$ python -q
>>> import numpy as np
>>> np.set_printoptions(suppress=True, linewidth=140)
>>> K = np.arange(15).reshape(5, 3) + -2
>>> K
array([[-2, -1,  0],
       [ 1,  2,  3],
       [ 4,  5,  6],
       [ 7,  8,  9],
       [10, 11, 12]])
>>> left, sigma, vt = np.linalg.svd(K)
>>> np.argmax(sigma[:-1] / (sigma[1:] + 1e-6)) + 1
np.int64(2)
>>> other = left[:, :2] @ np.diag(sigma[:2]) @ vt[:2]
>>> round(np.linalg.norm(K - other, 2), 2), round(float(sigma[2]), 2)
(np.float64(0.0), 0.0)
>>> np.round(np.linalg.norm(K - other) / np.linalg.norm(K), 2)
np.float64(0.0)
>>> np.linalg.matrix_rank(other)
np.int64(2)
>>> rng = np.random.default_rng(5608)
>>> other = K + rng.integers(-2, 3, (5, 2)) @ rng.integers(-2, 3, (2, 3))
>>> other
array([[-10,  -3,   2],
       [  1,   5,   6],
       [  8,   6,   5],
       [  5,  12,  14],
       [  8,   6,   8]])
>>> np.round(np.linalg.svd(other - K, compute_uv=False), 2) + 0
array([9.95, 9.95, 0.  ])
>>> other - K
array([[-8, -2,  2],
       [ 0,  3,  3],
       [ 4,  1, -1],
       [-2,  4,  5],
       [-2, -5, -4]])
>>> round(float(np.trace(np.linalg.pinv(K) @ K)), 2)
2.0
>>> np.allclose(K[:-1].T @ np.linalg.lstsq(K[:-1].T, K[-1])[0], K[-1])
True
>>> np.unique(K.round(6), axis=0).shape
(5, 3)
>>> np.abs(np.diag(np.linalg.qr(K)[1])) > 1e-9
array([ True,  True, False])
>>> np.linalg.lstsq(K[:-1].T, K[-1])[2]
np.int32(2)
>>> other = K / np.linalg.norm(K, axis=1, keepdims=True)
>>> cov = other @ other.T
>>> np.argwhere(np.triu(np.abs(cov) > 0.95, 1))
array([[1, 2],
       [1, 3],
       [1, 4],
       [2, 3],
       [2, 4],
       [3, 4]])
>>> (np.abs(cov) > 0.9).astype(int)
array([[1, 0, 0, 0, 0],
       [0, 1, 1, 1, 1],
       [0, 1, 1, 1, 1],
       [0, 1, 1, 1, 1],
       [0, 1, 1, 1, 1]])
>>> J = np.array([[-2.0, 1.0, 1.0, 1.0],
...     [1.0, -2.0, 1.0, 1.0],
...     [1.0, 1.0, -2.0, 1.0],
...     [1.0, 1.0, 1.0, -2.0]])
>>> J
array([[-2.,  1.,  1.,  1.],
       [ 1., -2.,  1.,  1.],
       [ 1.,  1., -2.,  1.],
       [ 1.,  1.,  1., -2.]])
>>> Q = J.astype(float).copy()
>>> for j in range(4):
...     Q[:, j] -= Q[:, :j] @ (Q[:, :j].T @ Q[:, j])
...     Q[:, j] /= np.linalg.norm(Q[:, j])
... 
>>> np.round(Q.T @ Q, 2) + 0
array([[1., 0., 0., 0.],
       [0., 1., 0., 0.],
       [0., 0., 1., 0.],
       [0., 0., 0., 1.]])
>>> np.round(Q.T @ J, 2) + 0
array([[ 2.65, -0.76, -0.76, -0.76],
       [ 0.  ,  2.54, -1.01, -1.01],
       [ 0.  ,  0.  ,  2.32, -1.55],
       [ 0.  ,  0.  ,  0.  ,  1.73]])
>>> Q.round(2) + 0
array([[-0.76,  0.17,  0.26,  0.58],
       [ 0.38, -0.68,  0.26,  0.58],
       [ 0.38,  0.51, -0.52,  0.58],
       [ 0.38,  0.51,  0.77,  0.  ]])
>>> evals, vecs = np.linalg.eigh(J)
>>> x0 = np.array([1, -2, 1, -3])
>>> (np.sign(vecs[:, -1].round(6)) == np.sign(vecs[0, -1].round(6))).astype(int)
array([1, 1, 1, 1])
>>> np.abs(J).sum(axis=1).max(), round(float(np.abs(evals).max()), 2)
(np.float64(5.0), 3.0)
>>> cov = K.T @ K
>>> (K @ K.T).shape
(5, 5)
>>> np.trace(cov), (K ** 2).sum()
(np.int64(655), np.int64(655))
>>> np.round(np.linalg.svd(K, compute_uv=False) ** 2, 2) + 0
array([650.85,   4.15,   0.  ])
>>> np.allclose(cov, cov.T)
True
>>> np.round(np.linalg.eigvalsh(cov)[::-1], 2) + 0
array([650.85,   4.15,   0.  ])
>>> other = J + rng.integers(-2, 3, (4, 3)) @ rng.integers(-2, 3, (3, 4))
>>> other
array([[-2., -3.,  5., -1.],
       [ 2., -1., -3.,  2.],
       [ 0.,  4., -2.,  6.],
       [ 2., -4.,  3., -4.]])
>>> np.linalg.matrix_rank(other - J, tol=1e-8)
np.int64(3)
>>> arr = np.load("layer14.npy")
>>> arr
array([[ 4, -6, -7,  0,  8, -8,  0, -5],
       [-1,  1,  6, -9,  8,  3, -8,  0],
       [ 7, -7, -1,  1,  6,  5, -7, -2],
       [ 3,  7, -1, -8,  3,  7,  1,  3],
       [ 1, -6,  7, -6,  6,  4,  5,  1],
       [ 3,  3, -2,  2,  4,  2, -5,  6],
       [ 8, -9,  5, -2, -2,  0, -8,  6],
       [-8,  9, -4,  0,  5,  2, -7, -9]])
>>> left, sigma, vt = np.linalg.svd(arr)
>>> sigma.round(2)
array([24.08, 21.55, 18.54, 14.43, 11.29,  7.99,  5.68,  0.36])
>>> other = left[:, :7] @ np.diag(sigma[:7]) @ vt[:7]
>>> round(np.abs(arr - other).max(), 2)
np.float64(0.1)
>>> np.linalg.matrix_rank(arr, rtol=0.05)
np.int64(7)
>>> Q, R = np.linalg.qr(arr)
>>> Q.shape, R.shape
((8, 8), (8, 8))
>>> np.allclose(R.T @ R, arr.T @ arr)
True
>>> np.round(Q.T @ Q, 2) + 0
array([[1., 0., 0., 0., 0., 0., 0., 0.],
       [0., 1., 0., 0., 0., 0., 0., 0.],
       [0., 0., 1., 0., 0., 0., 0., 0.],
       [0., 0., 0., 1., 0., 0., 0., 0.],
       [0., 0., 0., 0., 1., 0., 0., 0.],
       [0., 0., 0., 0., 0., 1., 0., 0.],
       [0., 0., 0., 0., 0., 0., 1., 0.],
       [0., 0., 0., 0., 0., 0., 0., 1.]])
>>> np.round(np.abs(np.diag(R)), 2)
array([14.59, 12.86, 12.61, 10.15, 10.58,  7.03, 13.21,  1.08])
>>> round(float(abs(R[0, 0])), 2), np.round(np.linalg.norm(arr[:, 0]), 2)
(14.59, np.float64(14.59))
>>> np.round(Q @ R, 2) + 0
array([[ 4., -6., -7.,  0.,  8., -8.,  0., -5.],
       [-1.,  1.,  6., -9.,  8.,  3., -8.,  0.],
       [ 7., -7., -1.,  1.,  6.,  5., -7., -2.],
       [ 3.,  7., -1., -8.,  3.,  7.,  1.,  3.],
       [ 1., -6.,  7., -6.,  6.,  4.,  5.,  1.],
       [ 3.,  3., -2.,  2.,  4.,  2., -5.,  6.],
       [ 8., -9.,  5., -2., -2.,  0., -8.,  6.],
       [-8.,  9., -4.,  0.,  5.,  2., -7., -9.]])
>>> feats = np.load("a.npy")
>>> feats
array([[3, 3, 2, 2],
       [1, 3, 0, 2],
       [1, 0, 3, 1],
       [1, 0, 3, 3]])
>>> labels = rng.permutation(4)
>>> other = feats[:, labels] * rng.choice([-1, 1], 4)
>>> other
array([[ 2,  3, -2, -3],
       [ 2,  1,  0, -3],
       [ 1,  1, -3,  0],
       [ 3,  1, -3,  0]])
>>> left, _, vt = np.linalg.svd(feats.T @ other)
>>> np.round(np.linalg.lstsq(feats, other)[0], 2) + 0
array([[ 0.,  1.,  0.,  0.],
       [ 0.,  0.,  0., -1.],
       [ 0.,  0., -1.,  0.],
       [ 1.,  0.,  0.,  0.]])
>>> np.round(left @ vt, 2) + 0
array([[ 0.,  1.,  0.,  0.],
       [ 0.,  0.,  0., -1.],
       [ 0.,  0., -1.,  0.],
       [ 1.,  0.,  0.,  0.]])
>>> labels = rng.permutation(4)
>>> labels
array([3, 2, 0, 1])
>>> other = feats[labels][:, labels]
>>> np.round(np.sort(np.abs(np.linalg.eigvals(other))), 2)
array([0.61, 2.41, 2.41, 6.79])
>>> x0 = np.array([0, -2, -1, 2])
>>> rhs = feats @ x0
>>> rhs
array([-4, -2, -1,  3])
>>> np.round(np.linalg.solve(feats, feats[:, 1]), 2)
array([0., 1., 0., 0.])
>>> np.round(np.linalg.solve(feats, 3 * rhs), 2)
array([ 0., -6., -3.,  6.])
>>> np.round(np.linalg.solve(feats, rhs), 2)
array([ 0., -2., -1.,  2.])
>>> W0 = np.load("mat.npy")
>>> W0
array([[0, 3, 1, 1, 3, 3, 3, 2, 4],
       [1, 1, 4, 5, 1, 5, 3, 3, 5],
       [2, 3, 4, 1, 3, 5, 2, 5, 1],
       [1, 0, 5, 4, 1, 4, 1, 3, 1],
       [3, 2, 0, 0, 2, 4, 3, 4, 4],
       [2, 4, 3, 4, 3, 0, 3, 3, 2],
       [2, 5, 3, 3, 3, 3, 0, 5, 2],
       [4, 4, 1, 4, 5, 5, 0, 0, 3],
       [2, 3, 2, 2, 2, 3, 0, 2, 1]])
>>> other = W0 + rng.integers(-2, 3, (9, 8)) @ rng.integers(-2, 3, (8, 9))
>>> other
array([[ -6,  11,  -3,   3,   5,   3,  -7,   8,  -4],
       [  5,  -4,  -5,  15,   6,   7,   2,  -2,  -1],
       [  1,   6,   6,  -1,   6,  -2, -12,   9,   4],
       [  3,  -2,   8,   1,   9,  -3,   7,   1,  14],
       [  2,  15,   7,  -2,   3,  -5,  -4,   1,  12],
       [ -5,   5,   9,  -4,   1,  -2,  -1,   9,  -5],
       [ -3,   0,   1,   0,  -6,   8,  -3,  13, -11],
       [  6,   2,  -7,  12,   2,   8,  -6,  -6, -11],
       [  0,  -6,   5,   0,   2,   8,   1,  13,  -1]])
>>> np.abs(other - W0).sum(axis=1)
array([46, 47, 39, 46, 51, 43, 53, 52, 35])
>>> np.linalg.matrix_rank(other - W0, tol=1e-8)
np.int64(8)
>>> other - W0
array([[ -6,   8,  -4,   2,   2,   0, -10,   6,  -8],
       [  4,  -5,  -9,  10,   5,   2,  -1,  -5,  -6],
       [ -1,   3,   2,  -2,   3,  -7, -14,   4,   3],
       [  2,  -2,   3,  -3,   8,  -7,   6,  -2,  13],
       [ -1,  13,   7,  -2,   1,  -9,  -7,  -3,   8],
       [ -7,   1,   6,  -8,  -2,  -2,  -4,   6,  -7],
       [ -5,  -5,  -2,  -3,  -9,   5,  -3,   8, -13],
       [  2,  -2,  -8,   8,  -3,   3,  -6,  -6, -14],
       [ -2,  -9,   3,  -2,   0,   5,   1,  11,  -2]])
>>> np.round(np.linalg.svd(other - W0, compute_uv=False), 2) + 0
array([35.68, 28.73, 25.  , 13.74,  8.46,  6.87,  4.  ,  1.67,  0.  ])
>>> Q, R = np.linalg.qr(other)
>>> round(np.trace(Q @ Q.T), 2)
np.float64(9.0)
>>> Q.shape, R.shape
((9, 9), (9, 9))
>>> x0 = np.array([-6, -5, 2, 1, 4, 1, -8, 9, 4])
>>> W0 @ (2 * x0)
array([26, 68, 64, 78, 24,  2, 80, -2, 24])
>>> W0 @ x0
array([13, 34, 32, 39, 12,  1, 40, -1, 12])
>>> (W0 @ x0).argmax()
np.int64(6)
>>> W0 @ np.eye(9)[0]
array([0., 1., 2., 1., 3., 2., 2., 4., 2.])
>>> np.einsum("ij,j->i", W0, x0)
array([13, 34, 32, 39, 12,  1, 40, -1, 12])
>>> X = np.load("m.npy")
>>> X
array([[ 40.,  30.,  -6., -18., -36.],
       [ 30.,  29.,  -5., -15., -30.],
       [ -6.,  -5.,   5.,   3.,   6.],
       [-18., -15.,   3.,  13.,  18.],
       [-36., -30.,   6.,  18.,  40.]])
>>> x0 = np.ones(5)
>>> for _ in range(5):
...     x0 = X @ x0
...     x0 /= np.linalg.norm(x0)
...     print(round(x0 @ X @ x0, 2))
... 
67.18
110.9
111.0
111.0
111.0
>>> np.round(np.linalg.eigvalsh(X)[-1], 2)
np.float64(111.0)
>>> x0.round(2)
array([ 0.58,  0.48, -0.1 , -0.29, -0.58])
>>> Lm = np.linalg.cholesky(X)
>>> round(np.prod(np.diag(Lm)) ** 2, 2), round(np.linalg.det(X), 2)
(np.float64(28416.0), np.float64(28416.0))
>>> mat = np.array([[1, 0, 0, 0, 0, 0, 0],
...     [1, 1, 0, 0, 0, 0, 0],
...     [2, 1, 1, 0, 0, 0, 0],
...     [1, 1, 1, 1, 0, 0, 0],
...     [2, 2, 0, 2, 1, 0, 0],
...     [2, 1, 1, 1, 0, 1, 0],
...     [0, 0, 1, 0, 0, 2, 1]])
>>> mat
array([[1, 0, 0, 0, 0, 0, 0],
       [1, 1, 0, 0, 0, 0, 0],
       [2, 1, 1, 0, 0, 0, 0],
       [1, 1, 1, 1, 0, 0, 0],
       [2, 2, 0, 2, 1, 0, 0],
       [2, 1, 1, 1, 0, 1, 0],
       [0, 0, 1, 0, 0, 2, 1]])
>>> ang = np.radians(15)
>>> R = np.eye(7)
>>> R[5, 5] = R[6, 6] = np.cos(ang)
>>> R[5, 6], R[6, 5] = -np.sin(ang), np.sin(ang)
>>> R.round(2)
array([[ 1.  ,  0.  ,  0.  ,  0.  ,  0.  ,  0.  ,  0.  ],
       [ 0.  ,  1.  ,  0.  ,  0.  ,  0.  ,  0.  ,  0.  ],
       [ 0.  ,  0.  ,  1.  ,  0.  ,  0.  ,  0.  ,  0.  ],
       [ 0.  ,  0.  ,  0.  ,  1.  ,  0.  ,  0.  ,  0.  ],
       [ 0.  ,  0.  ,  0.  ,  0.  ,  1.  ,  0.  ,  0.  ],
       [ 0.  ,  0.  ,  0.  ,  0.  ,  0.  ,  0.97, -0.26],
       [ 0.  ,  0.  ,  0.  ,  0.  ,  0.  ,  0.26,  0.97]])
>>> other = mat @ R.T
>>> np.allclose(mat @ mat.T, other @ other.T)
True
>>> other.round(2)
array([[1.  , 0.  , 0.  , 0.  , 0.  , 0.  , 0.  ],
       [1.  , 1.  , 0.  , 0.  , 0.  , 0.  , 0.  ],
       [2.  , 1.  , 1.  , 0.  , 0.  , 0.  , 0.  ],
       [1.  , 1.  , 1.  , 1.  , 0.  , 0.  , 0.  ],
       [2.  , 2.  , 0.  , 2.  , 1.  , 0.  , 0.  ],
       [2.  , 1.  , 1.  , 1.  , 0.  , 0.97, 0.26],
       [0.  , 0.  , 1.  , 0.  , 0.  , 1.67, 1.48]])
>>> round(float(np.linalg.det(R)), 2), round(float(np.trace(R)), 2)
(1.0, 6.93)
